$ python3 -q
>>> import numpy as np
>>> np.set_printoptions(precision=2, suppress=True, linewidth=140)
>>> rd = lambda a: np.round(a, 2) + 0
>>> rng = np.random.default_rng(440)
>>> arr = np.eye(4, dtype=int)[rng.permutation(4)]
>>> print(arr)
[[0 0 1 0]
 [1 0 0 0]
 [0 1 0 0]
 [0 0 0 1]]
>>> U, sv, VT = np.linalg.svd(arr, full_matrices=False)
>>> print(U.T @ U)
[[1. 0. 0. 0.]
 [0. 1. 0. 0.]
 [0. 0. 1. 0.]
 [0. 0. 0. 1.]]
>>> print(sv)
[1. 1. 1. 1.]
>>> print(U.shape, sv.shape, VT.shape)
(4, 4) (4,) (4, 4)
>>> print(VT @ VT.T)
[[1. 0. 0. 0.]
 [0. 1. 0. 0.]
 [0. 0. 1. 0.]
 [0. 0. 0. 1.]]
>>> print((sv > 1e-8).sum())
4
>>> print(np.allclose(U * sv @ VT, arr))
True
>>> O, _ = np.linalg.qr(np.array([[0.4], [-0.2], [0.6], [1.8]]))
>>> m1 = O @ O.T
>>> print(rd(m1))
[[ 0.04 -0.02  0.06  0.19]
 [-0.02  0.01 -0.03 -0.09]
 [ 0.06 -0.03  0.09  0.28]
 [ 0.19 -0.09  0.28  0.85]]
>>> U, sv, VT = np.linalg.svd(m1)
>>> V = VT[:(sv > 1e-8).sum()]
>>> x = m1[2] + 3 * m1[1] + rng.integers(2) * np.eye(4)[1]
>>> print(rd(x))
[0. 0. 0. 0.]
>>> print(rd(np.diag(V.T @ V)))
[0.04 0.01 0.09 0.85]
>>> print(np.allclose(V.T @ V @ x, x))
True
>>> rank = np.linalg.matrix_rank(m1)
>>> print(rank)
1
>>> ns = np.linalg.svd(m1)[2][rank:].T
>>> print(rd(m1 @ ns))
[[0. 0. 0.]
 [0. 0. 0.]
 [0. 0. 0.]
 [0. 0. 0.]]
>>> print([int(np.linalg.matrix_rank(m1[:, :j + 1])) for j in range(4)])
[1, 1, 1, 1]
>>> print(ns.shape)
(4, 3)
>>> print(np.allclose(m1 @ ns, 0))
True
>>> print(np.linalg.lstsq(m1[:-1].T, m1[-1])[2])
1
>>> print(np.allclose(m1[:-1].T @ np.linalg.lstsq(m1[:-1].T, m1[-1])[0], m1[-1]))
True
>>> W0 = np.loadtxt("run13.csv", delimiter=",")
>>> print(W0)
[[ 0.  0.  0.  0.  2.  3.]
 [ 0.  0.  0.  0.  1. -2.]
 [ 0.  0.  0.  0. -1.  0.]
 [ 0.  0.  0.  0. -2.  3.]
 [ 2.  1. -1. -2.  0.  0.]
 [ 3. -2.  0.  3.  0.  0.]]
>>> other = W0 / np.linalg.norm(W0, axis=1, keepdims=True)
>>> C2 = other @ other.T
>>> print(rd(C2))
[[ 1.   -0.5  -0.55  0.38  0.    0.  ]
 [-0.5   1.   -0.45 -0.99  0.    0.  ]
 [-0.55 -0.45  1.    0.55  0.    0.  ]
 [ 0.38 -0.99  0.55  1.    0.    0.  ]
 [ 0.    0.    0.    0.    1.   -0.13]
 [ 0.    0.    0.    0.   -0.13  1.  ]]
>>> print(rd(C2[0]))
[ 1.   -0.5  -0.55  0.38  0.    0.  ]
>>> print(np.degrees(np.arccos(np.clip(C2[0, 4], -1, 1))))
90.0
>>> print(np.argwhere(np.triu(np.abs(C2) > 0.95, 1)))
[[1 3]]
>>> print((C2 - 2 * np.eye(6)).round(6).argmax(axis=1))
[3 4 3 2 0 0]
